>>> import numpy as np
>>> import numpy.linalg as la
>>> np.set_printoptions(precision=1, suppress=True, linewidth=120, sign=" ")
>>> W0 = np.array([[-2.0, 1.0, 0.0, 0.0],
...     [0.0, -2.0, 1.0, 0.0],
...     [0.0, 0.0, -2.0, 1.0],
...     [0.0, 0.0, 0.0, -2.0]])
>>> rng = np.random.default_rng(551923)
>>> z = rng.permutation(4)
>>> M2 = W0[:, z] * rng.choice([-1, 1], 4)
>>> M2
array([[ 2.,  0., -0., -1.],
       [-0.,  0., -1.,  2.],
       [-0.,  1.,  2., -0.],
       [-0., -2., -0., -0.]])
>>> left, _, Vh = la.svd(W0.T @ M2)
>>> np.round(left @ Vh, 1) + 0
array([[-1.,  0.,  0.,  0.],
       [ 0.,  0.,  0., -1.],
       [ 0.,  0., -1.,  0.],
       [ 0.,  1.,  0.,  0.]])
>>> M2 = la.inv(W0)
>>> round(float(la.det(W0) * la.det(M2)), 1)
1.0
>>> (np.abs(M2) > 1e-9).astype(int)
array([[ 1,  1,  1,  1],
       [ 0,  1,  1,  1],
       [ 0,  0,  1,  1],
       [ 0,  0,  0,  1]])
>>> round(float(la.slogdet(W0)[0]), 1)
1.0
>>> np.round(la.cond(W0), 1)
np.float64(2.3)
>>> M2 = np.array([[8, 8, 4, 2, 0, 8],
...     [0, 6, 6, 4, 0, 7],
...     [3, 1, 8, 6, 8, 6],
...     [1, 2, 1, 5, 5, 1],
...     [6, 3, 5, 8, 7, 8],
...     [0, 5, 3, 3, 3, 6]])
>>> K = np.triu(M2, 1)
>>> K
array([[ 0,  8,  4,  2,  0,  8],
       [ 0,  0,  6,  4,  0,  7],
       [ 0,  0,  0,  6,  8,  6],
       [ 0,  0,  0,  0,  5,  1],
       [ 0,  0,  0,  0,  0,  8],
       [ 0,  0,  0,  0,  0,  0]])
>>> left, sig, Vh = la.svd(K)
>>> sig
array([ 17.8,   9.9,   5.8,   4.9,   2.3,   0. ])
>>> M2 = left[:, :5] @ np.diag(sig[:5]) @ Vh[:5]
>>> np.round(la.norm(K - M2, 2), 1), sig[5]
(np.float64(0.0), np.float64(0.0))
>>> M2.round(1) + 0
array([[ 0.,  8.,  4.,  2.,  0.,  8.],
       [ 0.,  0.,  6.,  4.,  0.,  7.],
       [ 0.,  0.,  0.,  6.,  8.,  6.],
       [ 0.,  0.,  0.,  0.,  5.,  1.],
       [ 0.,  0.,  0.,  0.,  0.,  8.],
       [ 0.,  0.,  0.,  0.,  0.,  0.]])
>>> ang = np.radians(45)
>>> Rm = np.eye(6)
>>> Rm[0, 0] = Rm[2, 2] = np.cos(ang)
>>> Rm[0, 2], Rm[2, 0] = -np.sin(ang), np.sin(ang)
>>> Rm
array([[ 0.7,  0. , -0.7,  0. ,  0. ,  0. ],
       [ 0. ,  1. ,  0. ,  0. ,  0. ,  0. ],
       [ 0.7,  0. ,  0.7,  0. ,  0. ,  0. ],
       [ 0. ,  0. ,  0. ,  1. ,  0. ,  0. ],
       [ 0. ,  0. ,  0. ,  0. ,  1. ,  0. ],
       [ 0. ,  0. ,  0. ,  0. ,  0. ,  1. ]])
>>> M2 = K @ Rm.T
>>> np.allclose(K @ K.T, M2 @ M2.T)
True
>>> np.allclose(la.norm(K, axis=1), la.norm(M2, axis=1))
True
>>> la.svd(K, compute_uv=False), la.svd(M2, compute_uv=False)
(array([ 17.8,   9.9,   5.8,   4.9,   2.3,   0. ]), array([ 17.8,   9.9,   5.8,   4.9,   2.3,   0. ]))
